$ ipython --no-banner

In [1]: import numpy as np

In [2]: np.set_printoptions(precision=2, suppress=True, linewidth=100)

In [3]: feats = np.loadtxt("layer2.csv", delimiter=",")

In [4]: feats
Out[4]: 
array([[ 0.87,  0.04, -0.04,  0.04,  0.31,  0.22,  0.31],
       [ 0.04,  0.99,  0.01, -0.01, -0.1 , -0.07, -0.1 ],
       [-0.04,  0.01,  0.99,  0.01,  0.1 ,  0.07,  0.1 ],
       [ 0.04, -0.01,  0.01,  0.99, -0.1 , -0.07, -0.1 ],
       [ 0.31, -0.1 ,  0.1 , -0.1 ,  0.27, -0.52, -0.73],
       [ 0.22, -0.07,  0.07, -0.07, -0.52,  0.63, -0.52],
       [ 0.31, -0.1 ,  0.1 , -0.1 , -0.73, -0.52,  0.27]])

In [5]: np.round(feats[:, 2] @ feats[:, 3], 2)
Out[5]: np.float64(0.0)

In [6]: np.round(feats @ feats.T, 2) + 0
Out[6]: 
array([[1., 0., 0., 0., 0., 0., 0.],
       [0., 1., 0., 0., 0., 0., 0.],
       [0., 0., 1., 0., 0., 0., 0.],
       [0., 0., 0., 1., 0., 0., 0.],
       [0., 0., 0., 0., 1., 0., 0.],
       [0., 0., 0., 0., 0., 1., 0.],
       [0., 0., 0., 0., 0., 0., 1.]])

In [7]: np.linalg.norm(feats, axis=0)
Out[7]: array([1., 1., 1., 1., 1., 1., 1.])

In [8]: f = np.array([1, 6, 1, 8, 8, 7, 3])

In [9]: B = feats + np.outer(f, np.eye(7)[5])

In [10]: np.linalg.matrix_rank(B - feats)
Out[10]: np.int64(1)

In [11]: f, r1 = feats[4], feats[2]

In [12]: np.round(f @ r1, 2)
Out[12]: np.float64(-0.0)

In [13]: p = (f @ r1) / (f @ f) * f

In [14]: np.round(np.linalg.norm(f + r1) ** 2 + np.linalg.norm(f - r1) ** 2, 2)
Out[14]: np.float64(4.0)

In [15]: (r1 - p) @ f
Out[15]: np.float64(0.0)

In [16]: evals, vecs = np.linalg.eigh(feats)

In [17]: vec = np.array([9, 1, 5, 4, 4, 8, 8])

In [18]: np.linalg.eigvalsh(feats[1:, 1:])
Out[18]: array([-0.87,  1.  ,  1.  ,  1.  ,  1.  ,  1.  ])

In [19]: round(vec @ feats @ vec / (vec @ vec), 2), evals[0], np.round(evals[-1], 2)
Out[19]: (np.float64(0.48), np.float64(-1.0), np.float64(1.0))

In [20]: np.round(np.abs(feats).sum(axis=1).max(), 2), round(float(np.abs(evals).max()), 2)
Out[20]: (np.float64(2.14), 1.0)

In [21]: rng = np.random.default_rng(54222)

In [22]: z = rng.permutation(7)

In [23]: z
Out[23]: array([0, 1, 6, 4, 2, 5, 3])

In [24]: B = feats[z][:, z]

In [25]: B
Out[25]: 
array([[ 0.87,  0.04,  0.31,  0.31, -0.04,  0.22,  0.04],
       [ 0.04,  0.99, -0.1 , -0.1 ,  0.01, -0.07, -0.01],
       [ 0.31, -0.1 ,  0.27, -0.73,  0.1 , -0.52, -0.1 ],
       [ 0.31, -0.1 , -0.73,  0.27,  0.1 , -0.52, -0.1 ],
       [-0.04,  0.01,  0.1 ,  0.1 ,  0.99,  0.07,  0.01],
       [ 0.22, -0.07, -0.52, -0.52,  0.07,  0.63, -0.07],
       [ 0.04, -0.01, -0.1 , -0.1 ,  0.01, -0.07,  0.99]])

In [26]: np.trace(B)
Out[26]: np.float64(5.0)

In [27]: X = np.load("m.npy")

In [28]: X
Out[28]: 
array([[0, 0, 0, 0, 0, 1, 1, 0, 1],
       [0, 0, 1, 1, 0, 0, 1, 0, 1],
       [0, 1, 0, 0, 0, 0, 0, 0, 0],
       [0, 1, 0, 0, 0, 0, 0, 1, 0],
       [0, 0, 0, 0, 0, 0, 1, 0, 0],
       [1, 0, 0, 0, 0, 0, 1, 0, 1],
       [1, 1, 0, 0, 1, 1, 0, 0, 0],
       [0, 0, 0, 1, 0, 0, 0, 0, 0],
       [1, 1, 0, 0, 0, 1, 0, 0, 0]])

In [29]: X @ X
Out[29]: 
array([[3, 2, 0, 0, 1, 2, 1, 0, 1],
       [2, 4, 0, 0, 1, 2, 0, 1, 0],
       [0, 0, 1, 1, 0, 0, 1, 0, 1],
       [0, 0, 1, 2, 0, 0, 1, 0, 1],
       [1, 1, 0, 0, 1, 1, 0, 0, 0],
       [2, 2, 0, 0, 1, 3, 1, 0, 1],
       [1, 0, 1, 1, 0, 1, 4, 0, 3],
       [0, 1, 0, 0, 0, 0, 0, 1, 0],
       [1, 0, 1, 1, 0, 1, 3, 0, 3]])

In [30]: np.argwhere(np.triu(X))
Out[30]: 
array([[0, 5],
       [0, 6],
       [0, 8],
       [1, 2],
       [1, 3],
       [1, 6],
       [1, 8],
       [3, 7],
       [4, 6],
       [5, 6],
       [5, 8]])

In [31]: X.sum(axis=0)
Out[31]: array([3, 4, 1, 2, 1, 3, 4, 1, 3])

In [32]: np.trace(X @ X @ X) // 6
Out[32]: np.int64(2)

In [33]: L = np.diag(X.sum(axis=1)) - X

In [34]: L @ np.ones(9)
Out[34]: array([0., 0., 0., 0., 0., 0., 0., 0., 0.])

In [35]: np.linalg.matrix_rank(L)
Out[35]: np.int64(8)

In [36]: (np.linalg.eigvalsh(L) < 1e-8).sum()
Out[36]: np.int64(1)

In [37]: np.round(np.linalg.eigvalsh(L), 2) + 0
Out[37]: array([0.  , 0.37, 0.75, 1.  , 2.32, 3.45, 4.  , 4.09, 6.02])

In [38]: L
Out[38]: 
array([[ 3,  0,  0,  0,  0, -1, -1,  0, -1],
       [ 0,  4, -1, -1,  0,  0, -1,  0, -1],
       [ 0, -1,  1,  0,  0,  0,  0,  0,  0],
       [ 0, -1,  0,  2,  0,  0,  0, -1,  0],
       [ 0,  0,  0,  0,  1,  0, -1,  0,  0],
       [-1,  0,  0,  0,  0,  3, -1,  0, -1],
       [-1, -1,  0,  0, -1, -1,  4,  0,  0],
       [ 0,  0,  0, -1,  0,  0,  0,  1,  0],
       [-1, -1,  0,  0,  0, -1,  0,  0,  3]])
